$ python3 -q
>>> import numpy as np
>>> np.set_printoptions(precision=1, suppress=True, linewidth=140, legacy="1.25")
>>> rd = lambda a: np.round(a, 1) + 0
>>> X = np.load("x.npy")
>>> X
array([[ 0,  0,  0,  0,  0,  0],
       [ 0,  2,  0,  0,  0,  0],
       [ 0,  0, -2,  0,  0,  0],
       [ 0,  0,  0,  1,  0,  0],
       [ 0,  0,  0,  0, -2,  0],
       [ 0,  0,  0,  0,  0,  1]])
>>> rd(np.linalg.det(X))
0.0
>>> rd(np.sort(np.linalg.eigvals(X).real))
array([-2., -2.,  0.,  1.,  1.,  2.])
>>> (X != 0).astype(int)
array([[0, 0, 0, 0, 0, 0],
       [0, 1, 0, 0, 0, 0],
       [0, 0, 1, 0, 0, 0],
       [0, 0, 0, 1, 0, 0],
       [0, 0, 0, 0, 1, 0],
       [0, 0, 0, 0, 0, 1]])
>>> rd(X @ np.linalg.pinv(X) @ X)
array([[ 0.,  0.,  0.,  0.,  0.,  0.],
       [ 0.,  2.,  0.,  0.,  0.,  0.],
       [ 0.,  0., -2.,  0.,  0.,  0.],
       [ 0.,  0.,  0.,  1.,  0.,  0.],
       [ 0.,  0.,  0.,  0., -2.,  0.],
       [ 0.,  0.,  0.,  0.,  0.,  1.]])
>>> np.unique(X.round(6), axis=0).shape
(6, 6)
>>> rd(np.linalg.norm(X, axis=0))
array([0., 2., 2., 1., 2., 1.])
>>> X[:, 0] @ X[:, 4]
0
>>> X.T @ X
array([[0, 0, 0, 0, 0, 0],
       [0, 4, 0, 0, 0, 0],
       [0, 0, 4, 0, 0, 0],
       [0, 0, 0, 1, 0, 0],
       [0, 0, 0, 0, 4, 0],
       [0, 0, 0, 0, 0, 1]])
